$ python -q
>>> import numpy as np
>>> from numpy import linalg as LA
>>> np.set_printoptions(precision=2, suppress=True, linewidth=200, sign=" ")
>>> def rnd(a):
...     return np.round(a, 2) + 0
... 
>>> A = np.array([[0, 0, 0, 0, 1, 0, 0],
...     [0, 0, 0, 0, 1, 1, 0],
...     [0, 0, 0, 0, 0, 1, 0],
...     [0, 0, 0, 0, 1, 1, 0],
...     [1, 1, 0, 1, 0, 0, 0],
...     [0, 1, 1, 1, 0, 0, 0],
...     [0, 0, 0, 0, 0, 0, 0]])
>>> # 2 blocks once reordered
>>> left, s, Vh = LA.svd(A)
>>> rnd(s)
array([ 2.24,  2.24,  1.  ,  1.  ,  0.  ,  0.  ,  0.  ])
>>> np.argmax(s[:-1] / (s[1:] + 1e-6)) + 1
np.int64(4)
>>> M2 = left[:, :4] @ np.diag(s[:4]) @ Vh[:4]
>>> rnd(M2)
array([[ 0.,  0.,  0.,  0.,  1.,  0.,  0.],
       [ 0.,  0.,  0.,  0.,  1.,  1.,  0.],
       [ 0.,  0.,  0.,  0.,  0.,  1.,  0.],
       [ 0.,  0.,  0.,  0.,  1.,  1.,  0.],
       [ 1.,  1.,  0.,  1.,  0.,  0.,  0.],
       [ 0.,  1.,  1.,  1.,  0.,  0.,  0.],
       [ 0.,  0.,  0.,  0.,  0.,  0.,  0.]])
>>> rnd(np.abs(A - M2).max())
np.float64(0.0)
>>> print(LA.matrix_rank(M2))
4
>>> K = np.loadtxt("out5.csv", delimiter=",")
>>> K
array([[ 4.,  6.,  0.,  4.],
       [-6., -9.,  0., -6.],
       [ 0.,  0.,  0.,  0.],
       [ 8., 12.,  0.,  8.],
       [-6., -9.,  0., -6.],
       [-4., -6.,  0., -4.]])
>>> # null space of dimension 3
>>> left, s, Vh = LA.svd(K)
>>> evecs = Vh[:(s > 1e-8).sum()]
>>> rng = np.random.default_rng(65344)
>>> x = K[3] + 2 * K[1] + rng.integers(2) * np.eye(4)[0]
>>> x
array([-4., -6.,  0., -4.])
>>> np.allclose(evecs.T @ evecs @ x, x)
True
>>> LA.matrix_rank(np.vstack([K, x]))
np.int64(1)
>>> feats = np.load("mat.npy")
>>> rnd(feats)
array([[ 0.15, -0.33, -0.04, -0.05,  0.13, -0.05],
       [-0.33,  0.7 ,  0.1 ,  0.07, -0.29,  0.07],
       [-0.04,  0.1 ,  0.04, -0.11, -0.09, -0.1 ],
       [-0.05,  0.07, -0.11,  0.5 ,  0.17,  0.45],
       [ 0.13, -0.29, -0.09,  0.17,  0.2 ,  0.15],
       [-0.05,  0.07, -0.1 ,  0.45,  0.15,  0.4 ]])
>>> # projection: eigenvalues are 0 or 1
>>> x = np.array([-1, 0, -1, -2, -2, -2])
>>> rnd(np.trace(feats))
np.float64(2.0)
>>> print(rnd(feats @ x))
[-0.17  0.53  0.59 -2.08 -1.1  -1.86]
>>> rnd(feats @ feats @ x)
array([-0.17,  0.53,  0.59, -2.08, -1.1 , -1.86])
>>> J = np.array([[-7, -1, 2, 0, 7, 0],
...     [-6, -7, 8, -4, -2, 4],
...     [1, -5, 0, -1, 6, -7],
...     [-3, 0, -3, -3, 2, -6],
...     [-4, 1, 0, 4, -4, 0],
...     [-9, -6, -7, 1, -2, -6]])
>>> M2 = LA.invert(J)
Traceback (most recent call last):
  File "<python-input-31>", line 1, in <module>
    M2 = LA.invert(J)
         ^^^^^^^^^
AttributeError: module 'numpy.linalg' has no attribute 'invert'
>>> M2 = J ** -1
Traceback (most recent call last):
  File "<python-input-32>", line 1, in <module>
    M2 = J ** -1
         ~~^^~~~
ValueError: Integers to negative integer powers are not allowed.
>>> M2 = LA.inv(J)
>>> rnd(LA.cond(J))
np.float64(5.63)
>>> rnd(LA.slogdet(J)[0])
np.float64(-1.0)
>>> print(rnd(J @ M2))
[[ 1.  0.  0.  0.  0.  0.]
 [ 0.  1.  0.  0.  0.  0.]
 [ 0.  0.  1.  0.  0.  0.]
 [ 0.  0.  0.  1.  0.  0.]
 [ 0.  0.  0.  0.  1.  0.]
 [ 0.  0.  0.  0.  0.  1.]]
>>> rnd(LA.inv(M2))
array([[-7., -1.,  2.,  0.,  7.,  0.],
       [-6., -7.,  8., -4., -2.,  4.],
       [ 1., -5.,  0., -1.,  6., -7.],
       [-3.,  0., -3., -3.,  2., -6.],
       [-4.,  1.,  0.,  4., -4.,  0.],
       [-9., -6., -7.,  1., -2., -6.]])
>>> labels = rng.permutation(6)
>>> print(labels)
[ 1  0  2  4  3  5]
>>> M2 = J[labels][:, labels]
>>> M2
array([[-7, -6,  8, -2, -4,  4],
       [-1, -7,  2,  7,  0,  0],
       [-5,  1,  0,  6, -1, -7],
       [ 1, -4,  0, -4,  4,  0],
       [ 0, -3, -3,  2, -3, -6],
       [-6, -9, -7, -2,  1, -6]])
>>> print(rnd(np.sort(np.abs(LA.eigvals(M2)))))
[  5.2    6.57   6.57  10.1   11.44  11.44]
>>> print(np.trace(M2))
-27
>>> (M2 - M2.T) / 2
array([[ 0. , -2.5,  6.5, -1.5, -2. ,  5. ],
       [ 2.5,  0. ,  0.5,  5.5,  1.5,  4.5],
       [-6.5, -0.5,  0. ,  3. ,  1. ,  0. ],
       [ 1.5, -5.5, -3. ,  0. ,  1. ,  1. ],
       [ 2. , -1.5, -1. , -1. ,  0. , -3.5],
       [-5. , -4.5,  0. , -1. ,  3.5,  0. ]])
>>> np.allclose(M2 @ M2.T, M2.T @ M2)
False
>>> rnd(LA.det(M2))
np.float64(-296448.0)
>>> assert M2 == M2.T
Traceback (most recent call last):
  File "<python-input-47>", line 1, in <module>
    assert M2 == M2.T
           ^^^^^^^^^^
ValueError: The truth value of an array with more than one element is ambiguous. Use a.any() or a.all()
>>> w1 = np.array([[-1, 2, 0, 3, 2, 1],
...     [2, 3, 3, -3, 0, 1],
...     [-2, -1, -2, 1, 2, 2],
...     [-3, 0, -2, -1, 3, 1],
...     [1, 3, -2, 1, 2, -2],
...     [1, 0, -3, -1, 1, -1]])
>>> beta = np.array([8, 2, -1, 5, -9, 7])
>>> act = np.maximum(J @ w1 + beta, 0)
>>> print(rnd((act > 0).mean(axis=0)))
[ 0.5   0.5   0.5   0.5   0.    0.33]
>>> cent = np.array([[-2, 1], [1, -1], [0, -2], [-1, 0], [-2, 0], [1, 2]])
>>> act @ cent
array([[-28,  12],
       [ -8,  12],
       [-30,  -7],
       [-43, -33],
       [ 16,  28],
       [-16, -22]])
>>> (act @ cent).round(6).argmax(axis=1)
array([ 1,  1,  1,  1,  1,  0])
>>> r0 = np.array([0, 0, 2])
>>> np.polyval(r0, J[1])
array([ 2,  2,  2,  2,  2,  2])
>>> W0 = np.loadtxt("layer1.csv", delimiter=",")
>>> W0
array([[-0.5, -1. , -0.9,  1.3, -1. ],
       [-1.5, -0.1, -2.2, -0.1, -0.9],
       [ 0.4, -0.1, -1.9,  0.1,  0.9]])
>>> w1 = np.array([[-2, 0, -8], [-7, 6, -3], [-9, 8, -5], [9, 1, 3], [-7, 5, 8]])
>>> beta = np.array([0, 2, 1])
>>> act = np.maximum(W0 @ w1 + beta, 0)
>>> print((act > 0).astype(int))
[[ 1  0  1]
 [ 1  0  1]
 [ 1  0  1]]
>>> cent = np.array([[3, 5, 4], [3, 1, 1], [4, 3, 0]])
>>> (act @ cent).round(6).argmax(axis=1)
array([ 1,  1,  1])
>>> print(w1 @ cent)
[[-38 -34  -8]
 [-15 -38 -22]
 [-23 -52 -28]
 [ 42  55  37]
 [ 26  -6 -23]]
>>> M = np.loadtxt("x.csv", delimiter=",")
>>> M
array([[-4.05, -1.9 ],
       [-4.03, -1.95]])
>>> rnd(LA.eigvals(M))
array([-5.96, -0.04])
>>> rnd(LA.det(M.T))
np.float64(0.24)
>>> rnd(np.einsum("ij,ji->", M, M))
np.float64(35.52)
>>> rnd(np.poly(M))
array([ 1.  ,  6.  ,  0.24])
>>> M2 = M / LA.norm(M, axis=1, keepdims=True)
>>> gram = M2 @ M2.T
>>> (gram - 2 * np.eye(2)).round(6).argmax(axis=1)
array([ 1,  0])
>>> rnd(LA.norm(M2, axis=1))
array([ 1.,  1.])
>>> np.argwhere(np.triu(np.abs(gram) > 0.95, 1))
array([[ 0,  1]])
>>> (np.abs(gram) > 0.9).astype(int)
array([[ 1,  1],
       [ 1,  1]])
>>> labels = rng.permutation(2)
>>> labels
array([ 0,  1])
>>> M2 = M[labels][:, labels]
>>> np.diag(M2)
array([-4.05, -1.95])
>>> rnd(LA.det(M2)), rnd(LA.det(M[labels]))
(np.float64(0.24), np.float64(0.24))
>>> M2
array([[-4.05, -1.9 ],
       [-4.03, -1.95]])
>>> np.trace(M2)
np.float64(-6.0)
>>> rnd(np.sort(np.abs(LA.eigvals(M2))))
array([ 0.04,  5.96])
>>> rnd(LA.matrix_power(M, 4))
array([[ 854.51,  404.92],
       [ 858.85,  406.97]])
>>> LA.determinant(M)
Traceback (most recent call last):
  File "<python-input-87>", line 1, in <module>
    LA.determinant(M)
    ^^^^^^^^^^^^^^
AttributeError: module 'numpy.linalg' has no attribute 'determinant'
>>> rnd((M + M.T) / 2)
array([[-4.05, -2.96],
       [-2.96, -1.95]])
>>> rnd(np.sort(np.abs(LA.eigvals(M))))
array([ 0.04,  5.96])
>>> print(rnd(M @ M))
[[ 24.06  11.4 ]
 [ 24.18  11.46]]
>>> rnd(LA.det(M))
np.float64(0.24)
>>> assert M == M.T
Traceback (most recent call last):
  File "<python-input-92>", line 1, in <module>
    assert M == M.T
           ^^^^^^^^
ValueError: The truth value of an array with more than one element is ambiguous. Use a.any() or a.all()
>>> ang = np.sort(rng.uniform(-2, 2, 21))
>>> data = np.c_[ang, ang ** 2, ang ** 3] @ np.array([[-2, 2, -2, -1], [1, -3, 1, 2], [-3, 3, 1, -3]])
>>> rnd(data)
array([[ 30.05, -37.67,   0.27,  31.91],
       [ 24.79, -31.36,   0.95,  26.26],
       [ 19.75, -25.25,   1.51,  20.84],
       [ 14.88, -19.26,   1.91,  15.59],
       [  7.53,  -9.99,   2.08,   7.65],
       [  6.3 ,  -8.39,   2.02,   6.32],
       [  5.34,  -7.13,   1.94,   5.29],
       [  1.8 ,  -2.37,   1.2 ,   1.55],
       [  1.42,  -1.84,   1.03,   1.17],
       [  1.02,  -1.3 ,   0.82,   0.79],
       [  0.89,  -1.12,   0.74,   0.67],
       [  0.58,  -0.7 ,   0.53,   0.4 ],
       [ -0.1 ,   0.1 ,  -0.1 ,  -0.05],
       [ -0.23,   0.2 ,  -0.22,  -0.1 ],
       [ -1.38,   0.72,  -0.63,  -0.48],
       [ -2.66,   1.3 ,  -0.4 ,  -1.15],
       [ -4.22,   2.13,   0.08,  -2.15],
       [ -4.52,   2.29,   0.18,  -2.35],
       [ -5.92,   3.13,   0.68,  -3.34],
       [-11.67,   6.93,   2.95,  -7.76],
       [-12.7 ,   7.65,   3.36,  -8.58]])
>>> # rank 3
>>> rnd(LA.norm(data[11] - data[10]))
np.float64(0.63)
>>> print(rnd(LA.norm(data, axis=0)))
[ 51.39  61.43   6.65  51.71]
>>> print(rnd(LA.norm(data, 1)), rnd(LA.norm(data, np.inf)))
170.83 99.9
>>> print(rnd(LA.norm(data[11], 1)), rnd(LA.norm(data[11], np.inf)))
2.21 0.7
>>> LA.norm(data, axis=1).argmax()
np.int64(0)
>>> rnd(LA.norm(data, "nuc"))
np.float64(108.57)
>>> F = np.array([[0, 1, 1, 1, 2, 1],
...     [0, 0, 1, 3, 1, 2],
...     [0, 0, 0, 5, 5, 1],
...     [0, 0, 0, 0, 0, 2],
...     [0, 0, 0, 0, 0, 1],
...     [0, 0, 0, 0, 0, 0]])
>>> # triangular: eigenvalues sit on the diagonal
>>> [round(float(x), 2) for x in LA.svd(F, compute_uv=False)[:3]]
[8.2, 2.81, 1.6]
>>> print(np.argsort(-LA.norm(F, axis=0).round(6), kind="stable")[:3])
[ 3  4  5]
>>> print(rnd(LA.norm(F, 2) / LA.norm(F)))
0.92
>>> left, s, Vh = LA.svd(F)
>>> evecs = Vh[:(s > 1e-8).sum()]
>>> x = F[1] + -2 * F[0] + rng.integers(2) * np.eye(6)[2]
>>> x
array([ 0., -2., -1.,  1., -3.,  0.])
>>> print(rnd(np.diag(evecs.T @ evecs)))
[ 0.    0.4   0.73  0.93  0.93  1.  ]
>>> LA.matrix_rank(np.vstack([F, x]))
np.int64(4)
>>> np.allclose(evecs.T @ evecs @ x, x)
True
>>> print(rnd(LA.norm(x - evecs.T @ evecs @ x)))
0.0
>>> M2 = np.array([[0, 6, 9], [9, 9, 1]])
>>> cent = np.kron(M2, W0)
>>> rnd(LA.norm(cent, 2)), rnd(LA.norm(M2, 2) * LA.norm(W0, 2))
(np.float64(48.62), np.float64(48.62))
